In [1]: import numpy as np

In [2]: import numpy.linalg as la

In [3]: np.set_printoptions(suppress=True, linewidth=140)

In [4]: def tidy(a):
   ...:     return np.round(a, 2) + 0
   ...: 

In [5]: feats = np.load("sample13.npy")

In [6]: tidy(feats)
Out[6]: 
array([[ 0.27,  0.27, -0.16, -0.16,  0.27],
       [ 0.27,  0.27, -0.16, -0.16,  0.27],
       [-0.16, -0.16,  0.1 ,  0.1 , -0.16],
       [-0.16, -0.16,  0.1 ,  0.1 , -0.16],
       [ 0.27,  0.27, -0.16, -0.16,  0.27]])

In [7]: Y = feats / np.sqrt((feats ** 2).mean(axis=1, keepdims=True))

In [8]: la.matrix_rank(Y) == la.matrix_rank(feats)
Out[8]: np.True_

In [9]: tidy(feats - feats.mean(axis=1, keepdims=True))
Out[9]: 
array([[ 0.17,  0.17, -0.26, -0.26,  0.17],
       [ 0.17,  0.17, -0.26, -0.26,  0.17],
       [-0.1 , -0.1 ,  0.15,  0.15, -0.1 ],
       [-0.1 , -0.1 ,  0.15,  0.15, -0.1 ],
       [ 0.17,  0.17, -0.26, -0.26,  0.17]])

In [10]: tidy(Y[3])
Out[10]: array([-1.16, -1.16,  0.7 ,  0.7 , -1.16])

In [11]: evals, vecs = la.eigh(feats)

In [12]: tidy(evals)
Out[12]: array([0., 0., 0., 0., 1.])

In [13]: (evals > 1e-8).sum(), (evals < -1e-8).sum()
Out[13]: (np.int64(1), np.int64(0))

In [14]: tidy(la.eigvalsh(feats + 3 * np.eye(5)))
Out[14]: array([3., 3., 3., 3., 4.])

In [15]: tidy(vecs.T @ feats @ vecs)
Out[15]: 
array([[0., 0., 0., 0., 0.],
       [0., 0., 0., 0., 0.],
       [0., 0., 0., 0., 0.],
       [0., 0., 0., 0., 0.],
       [0., 0., 0., 0., 1.]])

In [16]: np.abs(vecs[:, -1]).round(6).argmax()
Out[16]: np.int64(0)

In [17]: tidy(np.abs(vecs[:, -1]))
Out[17]: array([0.52, 0.52, 0.31, 0.31, 0.52])

In [18]: Y = np.array([[-3, -3], [-2, -3], [3, 4], [1, 5], [-1, 5]])

In [19]: tidy(np.einsum("ij->j", feats))
Out[19]: array([ 0.48,  0.48, -0.29, -0.29,  0.48])

In [20]: tidy(np.einsum("ij,ij->i", feats, feats))
Out[20]: array([0.27, 0.27, 0.1 , 0.1 , 0.27])

In [21]: tidy(np.einsum("ik,kj->ij", feats, Y))
Out[21]: 
array([[-2.26, -1.72],
       [-2.26, -1.72],
       [ 1.35,  1.03],
       [ 1.35,  1.03],
       [-2.26, -1.72]])

In [22]: la.matrix_rank(np.vstack([feats, Y.T]))
Out[22]: np.int64(3)

In [23]: X = np.loadtxt("test17.csv", delimiter=",")

In [24]: X
Out[24]: 
array([[-0.1,  0.3,  0. , -1.8, -0.7, -0.3, -0.5,  1.4, -0.6,  0. ],
       [ 0.6,  1. ,  0.5,  1.1, -0.6, -0.4,  0.8,  1.1,  4.8, -0.7],
       [-0.9,  0.4,  1. ,  0.8,  1.6,  0. ,  0.2,  0. ,  0.6, -0.7],
       [-2.2, -1.1,  0.2,  0.5,  1.1, -0.3,  1.6,  0.2, -3. , -0.2],
       [-1.4,  0.2, -1.2, -0.3,  0.1, -0.2, -1.1,  0.3,  2.1, -0.5],
       [ 0.7, -2.1, -1. ,  0.5, -2.2,  1.1, -0.2, -1.7,  0. ,  0.3],
       [ 0.3,  0.6,  2.1,  0.9,  0.2,  0.6,  1. , -1. , -4.2, -0.7],
       [ 0.7,  0. ,  1. ,  0.1, -0.6,  2.1,  1. ,  1.9, -3.6, -1. ],
       [-1.1,  0.5,  0.8, -1. ,  0.5,  0. ,  0.1,  0.5, -3.3, -1.5]])

In [25]: Y = np.array([[8, 1],
    ...:     [-8, 1],
    ...:     [8, 7],
    ...:     [2, 7],
    ...:     [8, -9],
    ...:     [6, 2],
    ...:     [-4, 1],
    ...:     [8, 4],
    ...:     [-6, -2],
    ...:     [3, 1]])

In [26]: la.matrix_rank(np.vstack([X, Y.T]))
Out[26]: np.int64(10)

In [27]: la.matrix_rank(X @ Y)
Out[27]: np.int64(2)
